$ python3 -q
>>> import numpy as np
>>> np.set_printoptions(suppress=True, linewidth=120)
>>> def rd(a):
...     return np.round(a, 2) + 0
... 
>>> mat = np.load("x.npy")
>>> mat
array([[-0.5 , -0.7 ,  0.9 ,  0.2 ,  2.2 ,  1.8 , -1.  , -0.9 , -0.9 , -0.7 , -1.  ],
       [ 0.6 , -1.6 ,  0.2 ,  0.1 ,  1.5 , -2.3 , -1.  ,  0.2 ,  0.  ,  1.2 , -1.1 ],
       [-0.8 , -0.3 , -0.4 , -0.6 , -0.6 , -1.6 ,  0.5 , -0.4 ,  1.3 , -0.7 ,  3.2 ],
       [-0.4 , -0.1 ,  1.6 ,  0.3 , -0.6 ,  0.  ,  0.3 , -0.9 ,  0.3 , -0.2 , -0.4 ],
       [-0.82, -0.85,  1.27,  0.43,  2.18,  1.5 , -0.86, -0.84, -1.05, -0.4 , -1.54],
       [ 0.5 ,  0.5 ,  1.4 ,  0.  ,  1.1 ,  0.  ,  1.3 ,  0.2 ,  0.9 ,  0.9 , -0.8 ],
       [ 1.4 , -0.2 ,  0.9 ,  0.7 ,  0.  , -0.8 , -1.  , -1.8 , -0.5 ,  0.2 ,  1.5 ],
       [ 1.  ,  0.3 , -0.1 ,  0.3 ,  0.3 ,  1.4 ,  1.1 ,  1.1 ,  0.1 ,  1.2 ,  0.4 ]])
>>> out = np.array([[-9, 5],
...     [-1, 2],
...     [-8, 3],
...     [6, -8],
...     [-3, -8],
...     [-5, -6],
...     [-9, 6],
...     [9, 0],
...     [-6, 9],
...     [3, 7],
...     [-3, 0]])
>>> np.linalg.matrix_rank(mat @ out)
np.int64(2)
>>> rd(np.einsum("ij,ij->i", mat, mat))
array([13.78, 14.2 , 17.  ,  4.37, 15.27,  7.66, 10.72,  7.27])
>>> rd(np.einsum("ij->j", mat))
array([ 0.98, -2.95,  5.77,  1.43,  6.08,  0.  , -0.66, -3.34,  0.15,  1.5 ,  0.26])
>>> K = np.load("arr.npy")
>>> K
array([[ 0,  2, -3,  3, -1,  2,  0, -2,  3,  0,  0],
       [ 0,  0, -2, -2,  0,  0, -1,  0,  0,  0,  0],
       [ 0,  0,  0,  0,  0,  0,  0,  0,  0,  0,  0],
       [ 0,  0,  0,  0,  1, -1,  0,  0,  0,  0,  2],
       [ 0,  0,  0,  0, -3,  0,  0,  0,  0,  0,  0],
       [ 0,  0,  0,  0,  0,  0,  0,  0,  0,  0,  2],
       [ 0,  0,  0,  0,  0,  0,  0,  0,  3,  0, -2],
       [ 0,  0,  0,  0,  0,  0,  0,  0, -2,  0,  0],
       [ 0,  0,  0,  0,  0,  0,  0,  0,  0,  1,  0],
       [ 0,  0,  0,  0, -2,  0,  1,  0,  0,  0,  0]])
>>> # null space of dimension 3
>>> r = np.linalg.matrix_rank(K)
>>> r
np.int64(8)
>>> null = np.linalg.svd(K)[2][r:].T
>>> np.linalg.matrix_rank(K.T @ K), np.linalg.matrix_rank(K @ K.T)
(np.int64(8), np.int64(8))
>>> np.allclose(K @ null, 0)
True
